% python3 -q
>>> import numpy as np
>>> import numpy.linalg as la
>>> np.set_printoptions(suppress=True, linewidth=100)
>>> m1 = np.load("x.npy")
>>> print(m1)
[[0 5 3]
 [4 7 3]
 [0 5 3]
 [4 7 2]]
>>> hat = m1 @ la.solve(m1.T @ m1, m1.T)
>>> print(hat.round(2) + 0)
[[0.5 0.  0.5 0. ]
 [0.  1.  0.  0. ]
 [0.5 0.  0.5 0. ]
 [0.  0.  0.  1. ]]
>>> print(np.round((np.eye(4) - hat) @ m1, 2) + 0)
[[0. 0. 0.]
 [0. 0. 0.]
 [0. 0. 0.]
 [0. 0. 0.]]
>>> print(np.allclose(hat @ hat, hat))
True
>>> Y = np.array([[0, 2], [1, 1], [2, 0]])
>>> print(np.vstack([m1, Y.T]).shape)
(6, 3)
>>> print(la.matrix_rank(np.vstack([m1, Y.T])))
3
>>> Y @ m1
Traceback (most recent call last):
  File "<python-input-12>", line 1, in <module>
    Y @ m1
    ~~^~~~
ValueError: matmul: Input operand 1 has a mismatch in its core dimension 0, with gufunc signature (n?,k),(k,m?)->(n?,m?) (size 4 is different from 2)
>>> print(np.einsum("ik,kj->ji", m1, Y))
[[11 13 11 11]
 [ 5 15  5 15]]
>>> print(np.einsum("ij->j", m1))
[ 8 24 11]
>>> print(np.einsum("ij,ij->i", m1, m1))
[34 74 34 69]
>>> x = np.array([2, 0, -1])
>>> a = np.maximum(m1 @ x, 0)
>>> print(np.maximum(m1 @ x, 0) - np.maximum(-m1 @ x, 0))
[-3  5 -3  6]
>>> print(m1 * (a > 1e-9)[:, None])
[[0 0 0]
 [4 7 3]
 [0 0 0]
 [4 7 2]]
>>> print(m1.T @ a)
[44 77 27]
>>> print(a)
[0 5 0 6]
>>> q, R = la.qr(m1)
>>> print(np.round(q @ R, 2))
[[0. 5. 3.]
 [4. 7. 3.]
 [0. 5. 3.]
 [4. 7. 2.]]
>>> print(np.round(np.abs(np.diag(R)), 2))
[5.66 7.07 0.71]
>>> print(np.allclose(R.T @ R, m1.T @ m1))
True
>>> print(round(np.trace(q @ q.T), 2))
3.0
>>> K = np.load("a.npy")
>>> print(K)
[[-6  3 -3]
 [-6  3 -3]
 [ 0  0  0]]
>>> # rows 0 and 1 are equal
>>> Y = K[0, 0] * K[1:] - np.outer(K[1:, 0], K[0])
>>> print(Y)
[[0 0 0]
 [0 0 0]]
>>> print(K[:, 0] / K[0, 0])
[ 1.  1. -0.]
>>> print(np.flatnonzero(~Y.round(6).any(axis=1)))
[0 1]
>>> t3 = np.stack([K, 5 * K, K[::-1]])
>>> print(t3.shape)
(3, 3, 3)
>>> print(t3.sum(axis=0))
[[-36  18 -18]
 [-42  21 -21]
 [ -6   3  -3]]
>>> print(la.matrix_rank(t3.reshape(3, -1)))
2
>>> print(np.round(la.norm(t3, axis=(1, 2)), 2))
[10.39 51.96 10.39]
>>> print(la.matrix_rank(K, rtol=0.1))
1
>>> feats = np.load("m.npy")
>>> print(feats)
[[-2  0  0  0]
 [-1  0  0  0]
 [ 0 -2  2  0]
 [ 2  0  0 -2]]
>>> Y = feats[0, 0] * feats[1:] - np.outer(feats[1:, 0], feats[0])
>>> print(Y)
[[ 0  0  0  0]
 [ 0  4 -4  0]
 [ 0  0  0  4]]
>>> print(np.flatnonzero(~Y.round(6).any(axis=1)))
[0]
>>> print(la.matrix_rank(Y), la.matrix_rank(feats))
2 3
>>> print(np.round(np.trace(la.pinv(feats) @ feats), 2))
3.0
>>> print(np.unique(feats.round(6), axis=0).shape)
(4, 4)
>>> try:
...     la.inv(feats)
... except la.LinAlgError as e:
...     print("failed:", e)
... 
failed: Singular matrix
>>> print(np.round(feats @ la.pinv(feats) @ feats, 2) + 0)
[[-2.  0.  0.  0.]
 [-1.  0.  0.  0.]
 [ 0. -2.  2.  0.]
 [ 2.  0.  0. -2.]]
>>> Uu, sigma, Vh = la.svd(feats)
>>> print(sigma.round(2))
[3.35 2.83 1.34 0.  ]
>>> print(np.argmax(sigma[:-1] / (sigma[1:] + 1e-6)) + 1)
3
>>> Y = Uu[:, :3] @ np.diag(sigma[:3]) @ Vh[:3]
>>> print(la.matrix_rank(Y))
3
>>> print(round(float(np.abs(feats - Y).max()), 2))
0.0
>>> print(np.round(la.norm(feats - Y) / la.norm(feats), 2))
0.0
>>> rng = np.random.default_rng(485856)
>>> Y = feats + rng.integers(-2, 3, (4, 3)) @ rng.integers(-2, 3, (3, 4))
>>> print(Y)
[[ 0 -4 -2 -4]
 [ 1 -2  3  1]
 [-4 -2  1 -2]
 [ 4  0 -4 -4]]
>>> print(np.abs(Y - feats).sum(axis=1))
[12  8  7  8]
>>> print(la.matrix_rank(Y - feats, tol=1e-8))
3
>>> print(np.round(la.svd(Y - feats, compute_uv=False), 2) + 0)
[7.37 5.76 3.93 0.  ]
>>> print(Y - feats)
[[ 2 -4 -2 -4]
 [ 2 -2  3  1]
 [-4  0 -1 -2]
 [ 2  0 -4 -2]]
>>> Uu, sigma, Vh = la.svd(feats)
>>> V = Vh[:(sigma > 1e-8).sum()]
>>> x = feats[2] + 5 * feats[0] + rng.integers(2) * np.eye(4)[1]
>>> print(x)
[-10.  -2.   2.   0.]
>>> print(np.allclose(V.T @ V @ x, x))
True
>>> print(round(la.norm(x - V.T @ V @ x), 2))
0.0
>>> print(la.matrix_rank(np.vstack([feats, x])))
3
>>> print(np.round(np.diag(V.T @ V), 2))
[1.  0.5 0.5 1. ]
>>> J = np.load("out7.npy")
>>> print(J)
[[ 1.14 -0.19 -1.03]
 [ 1.05 -0.13 -0.79]
 [ 0.74  0.33 -1.48]
 [ 0.91 -0.13 -0.98]
 [ 1.4  -0.08 -1.16]
 [ 1.24  0.01 -0.38]
 [ 1.16  0.56 -1.55]
 [ 1.22 -0.21 -0.98]
 [ 1.1  -0.38 -0.99]
 [ 2.05 -1.23  0.15]
 [ 2.35 -0.95 -0.18]
 [ 1.94 -1.03  0.04]
 [ 2.01 -1.03 -0.24]
 [ 2.6  -1.33  0.03]
 [ 2.05 -0.97 -0.27]
 [ 2.43 -0.97  0.16]
 [ 1.82 -0.97 -0.03]
 [ 1.83 -0.66 -0.36]
 [-2.2   0.56 -1.02]
 [-2.12  0.84 -1.24]
 [-1.79  0.84 -1.01]
 [-2.04  0.68 -0.71]
 [-2.51  1.32 -1.28]
 [-1.83  0.62 -0.66]
 [-1.97  1.31 -0.94]
 [-1.46  1.78 -0.74]
 [-1.61  0.98 -1.34]]
>>> cent = J[[25, 17]].astype(float)
>>> for _ in range(6):
...     labels = la.norm(J[:, None] - cent, axis=-1).argmin(axis=1)
...     cent = np.array([J[labels == j].mean(axis=0) for j in range(2)])
... 
>>> print(labels)
[1 1 1 1 1 1 1 1 1 1 1 1 1 1 1 1 1 1 0 0 0 0 0 0 0 0 0]
>>> print(np.bincount(labels))
[ 9 18]
>>> labels = J[:, 1] > np.median(J[:, 1])
>>> r0 = J[labels].mean(axis=0) - J[~labels].mean(axis=0)
>>> print(np.argsort(-np.abs(r0).round(6), kind="stable"))
[0 1 2]
>>> print(r0.round(2))
[-2.75  1.48 -0.65]
>>> print(round(float((((J - J.mean(axis=0)) @ r0 > 0) == labels).mean()), 2))
0.89
